% ipython --no-banner

In [1]: import numpy as np

In [2]: np.set_printoptions(precision=1, suppress=True, linewidth=100)

In [3]: rd = lambda a: np.round(a, 1) + 0

In [4]: J = np.load("mat.npy")

In [5]: J
Out[5]: 
array([[  8.8,   7.2, -11.4,   8.4,  10.9],
       [-16. ,  -1.4,  -8.2,  -2.5,  -8.9],
       [  1.3,   2.1, -10.7,   5.2,   2.8],
       [ -3.4,   7. , -11.7,   4. ,   0.9],
       [ -4.6,   4. ,  -7.7,   1.2,   0.6],
       [ -9.2,  10.3, -14.7,   3.3,  -6.8],
       [-12.6,  11. , -13.7,   1.4,  -8.4],
       [  9.6,   5.7,  -8.5,   7. ,  13.2],
       [ -4.9,   9.3, -15.4,   5.4,  -3.9],
       [ -1.4,   7.7, -11.6,   4.6,   3. ],
       [ -5.2,  -2.4,  -6.8,   0.7,  -0.2],
       [-15.1,  -3.7, -12.5,   0.5, -11.4],
       [-12.7,   6.7,  -8.1,  -1.7,  -5.2],
       [  3.3,   1.8,  -9.3,   5.3,   7.1],
       [ -4.4,   9.4,  -6.2,   0.2,   4.3],
       [-12.1,   5.2,  -8. ,  -1.5,  -4.4],
       [ -7.7,   2.9,  -9.2,   1. ,  -1.6],
       [-11.7,   6.1, -13.1,   1.6,  -8.4],
       [-11.1,   2. ,  -8.8,  -0.4,  -4.7],
       [-14.8,   9.2, -12.6,   0.1,  -8.9]])

In [6]: P = J @ np.linalg.solve(J.T @ J, J.T)

In [7]: rd(np.diag(P))
Out[7]: 
array([0.3, 0.3, 0.4, 0.2, 0.2, 0.3, 0.2, 0.3, 0.3, 0.2, 0.3, 0.5, 0.2, 0.2, 0.4, 0.2, 0.1, 0.2,
       0.1, 0.2])

In [8]: rd(P @ J[:, 2])
Out[8]: 
array([-11.4,  -8.2, -10.7, -11.7,  -7.7, -14.7, -13.7,  -8.5, -15.4, -11.6,  -6.8, -12.5,  -8.1,
        -9.3,  -6.2,  -8. ,  -9.2, -13.1,  -8.8, -12.6])

In [9]: rd(np.trace(P))
Out[9]: np.float64(5.0)

In [10]: np.allclose(P @ P, P)
Out[10]: True

In [11]: O, R = np.linalg.qr(J)

In [12]: rd(R)
Out[12]: 
array([[-43.1,  12.9, -31. ,  -2.5, -26.4],
       [  0. ,  26.1, -28.3,  12.2,   9. ],
       [  0. ,   0. ,  23.3, -10.7,  -5.3],
       [  0. ,   0. ,   0. ,  -1.5,  10.9],
       [  0. ,   0. ,   0. ,   0. ,   4.2]])

In [13]: O.shape, R.shape
Out[13]: ((20, 5), (5, 5))

In [14]: rd(np.trace(O @ O.T))
Out[14]: np.float64(5.0)

In [15]: rd(O)
Out[15]: 
array([[-0.2,  0.4, -0.3,  0. ,  0.2],
       [ 0.4, -0.2, -0.1,  0.2,  0.1],
       [ 0. ,  0.1, -0.4,  0.1, -0.5],
       [ 0.1,  0.2, -0.1, -0.1,  0.3],
       [ 0.1,  0.1, -0.1,  0.3, -0.3],
       [ 0.2,  0.3,  0. , -0.2, -0.3],
       [ 0.3,  0.3,  0.1, -0.2, -0.2],
       [-0.2,  0.3, -0.3,  0.2,  0.1],
       [ 0.1,  0.3, -0.1, -0.3, -0.2],
       [ 0. ,  0.3, -0.1,  0. ,  0.3],
       [ 0.1, -0.2, -0.3,  0.4, -0.3],
       [ 0.4, -0.3, -0.5, -0.2,  0.2],
       [ 0.3,  0.1,  0.2,  0.3, -0.1],
       [-0.1,  0.1, -0.4,  0.1,  0.2],
       [ 0.1,  0.3,  0.2,  0.4,  0.2],
       [ 0.3,  0.1,  0.1,  0.3,  0. ],
       [ 0.2,  0. , -0.1,  0.1,  0.2],
       [ 0.3,  0.1, -0.1, -0.1, -0.2],
       [ 0.3, -0.1, -0.1,  0.1,  0.2],
       [ 0.3,  0.2,  0.1, -0.2,  0.2]])

In [16]: rd(O @ R)
Out[16]: 
array([[  8.8,   7.2, -11.4,   8.4,  10.9],
       [-16. ,  -1.4,  -8.2,  -2.5,  -8.9],
       [  1.3,   2.1, -10.7,   5.2,   2.8],
       [ -3.4,   7. , -11.7,   4. ,   0.9],
       [ -4.6,   4. ,  -7.7,   1.2,   0.6],
       [ -9.2,  10.3, -14.7,   3.3,  -6.8],
       [-12.6,  11. , -13.7,   1.4,  -8.4],
       [  9.6,   5.7,  -8.5,   7. ,  13.2],
       [ -4.9,   9.3, -15.4,   5.4,  -3.9],
       [ -1.4,   7.7, -11.6,   4.6,   3. ],
       [ -5.2,  -2.4,  -6.8,   0.7,  -0.2],
       [-15.1,  -3.7, -12.5,   0.5, -11.4],
       [-12.7,   6.7,  -8.1,  -1.7,  -5.2],
       [  3.3,   1.8,  -9.3,   5.3,   7.1],
       [ -4.4,   9.4,  -6.2,   0.2,   4.3],
       [-12.1,   5.2,  -8. ,  -1.5,  -4.4],
       [ -7.7,   2.9,  -9.2,   1. ,  -1.6],
       [-11.7,   6.1, -13.1,   1.6,  -8.4],
       [-11.1,   2. ,  -8.8,  -0.4,  -4.7],
       [-14.8,   9.2, -12.6,   0.1,  -8.9]])

In [17]: A2 = np.c_[J[:, :3] @ np.array([[2, 0, -1], [-2, -2, 1], [3, 0, -2]]), np.array([5, 8, 7, 8, 9, 9, 4, 5, 2, 7, 9, 8, 9, 9, 4, 5, 5, 8, 5, 1])]

In [18]: rd(A2)
Out[18]: 
array([[-31. , -14.4,  21.2,   5. ],
       [-53.8,   2.8,  31. ,   8. ],
       [-33.7,  -4.2,  22.2,   7. ],
       [-55.9, -14. ,  33.8,   8. ],
       [-40.3,  -8. ,  24. ,   9. ],
       [-83.1, -20.6,  48.9,   9. ],
       [-88.3, -22. ,  51. ,   4. ],
       [-17.7, -11.4,  13.1,   5. ],
       [-74.6, -18.6,  45. ,   2. ],
       [-53. , -15.4,  32.3,   7. ],
       [-26. ,   4.8,  16.4,   9. ],
       [-60.3,   7.4,  36.4,   8. ],
       [-63.1, -13.4,  35.6,   9. ],
       [-24.9,  -3.6,  17.1,   9. ],
       [-46.2, -18.8,  26.2,   4. ],
       [-58.6, -10.4,  33.3,   5. ],
       [-48.8,  -5.8,  29. ,   5. ],
       [-74.9, -12.2,  44. ,   8. ],
       [-52.6,  -4. ,  30.7,   5. ],
       [-85.8, -18.4,  49.2,   1. ]])

In [19]: rd(np.linalg.norm(A2 - J @ np.linalg.lstsq(J, A2)[0], axis=0))
Out[19]: array([0. , 0. , 0. , 9.1])

In [20]: rd(np.linalg.lstsq(J, A2[:, 0])[0])
Out[20]: array([ 2., -2.,  3.,  0.,  0.])

In [21]: np.linalg.matrix_rank(np.c_[J, A2])
Out[21]: np.int64(6)

In [22]: rd(np.linalg.norm(np.linalg.qr(J)[0].T @ A2, axis=0) ** 2 / ((A2 ** 2).sum(axis=0) + 1e-12))
Out[22]: array([1. , 1. , 1. , 0.9])
